% ipython --no-banner

In [1]: import numpy as np

In [2]: np.set_printoptions(precision=3, suppress=True, linewidth=120)

In [3]: def tidy(a):
   ...:     return np.round(a, 3) + 0
   ...: 

In [4]: E = np.load("a.npy")

In [5]: tidy(E)
Out[5]: 
array([[0.214, 0.071, 0.179, 0.214, 0.214, 0.107, 0.   ],
       [0.3  , 0.067, 0.167, 0.167, 0.   , 0.133, 0.167],
       [0.208, 0.042, 0.042, 0.167, 0.208, 0.125, 0.208],
       [0.033, 0.033, 0.   , 0.267, 0.067, 0.3  , 0.3  ],
       [0.079, 0.211, 0.237, 0.158, 0.105, 0.132, 0.079],
       [0.074, 0.148, 0.185, 0.296, 0.185, 0.111, 0.   ],
       [0.075, 0.15 , 0.05 , 0.125, 0.2  , 0.175, 0.225]])

In [6]: tidy(np.linalg.matrix_power(E, 100))
Out[6]: 
array([[0.122, 0.103, 0.115, 0.207, 0.139, 0.166, 0.147],
       [0.122, 0.103, 0.115, 0.207, 0.139, 0.166, 0.147],
       [0.122, 0.103, 0.115, 0.207, 0.139, 0.166, 0.147],
       [0.122, 0.103, 0.115, 0.207, 0.139, 0.166, 0.147],
       [0.122, 0.103, 0.115, 0.207, 0.139, 0.166, 0.147],
       [0.122, 0.103, 0.115, 0.207, 0.139, 0.166, 0.147],
       [0.122, 0.103, 0.115, 0.207, 0.139, 0.166, 0.147]])

In [7]: tidy(np.sort(np.abs(np.linalg.eigvals(E)))[::-1])
Out[7]: array([1.   , 0.189, 0.189, 0.145, 0.145, 0.088, 0.058])

In [8]: print(tidy(E.sum(axis=1)))
[1. 1. 1. 1. 1. 1. 1.]

In [9]: pr = np.eye(7)[3]

In [10]: for _ in range(5):
    ...:     pr = pr @ E
    ...:     print(pr.round(3))
    ...: 
[0.033 0.033 0.    0.267 0.067 0.3   0.3  ]
[0.076 0.117 0.098 0.221 0.147 0.183 0.158]
[0.116 0.107 0.114 0.208 0.132 0.17  0.153]
[0.122 0.103 0.114 0.207 0.138 0.166 0.149]
[0.122 0.103 0.115 0.207 0.139 0.166 0.148]
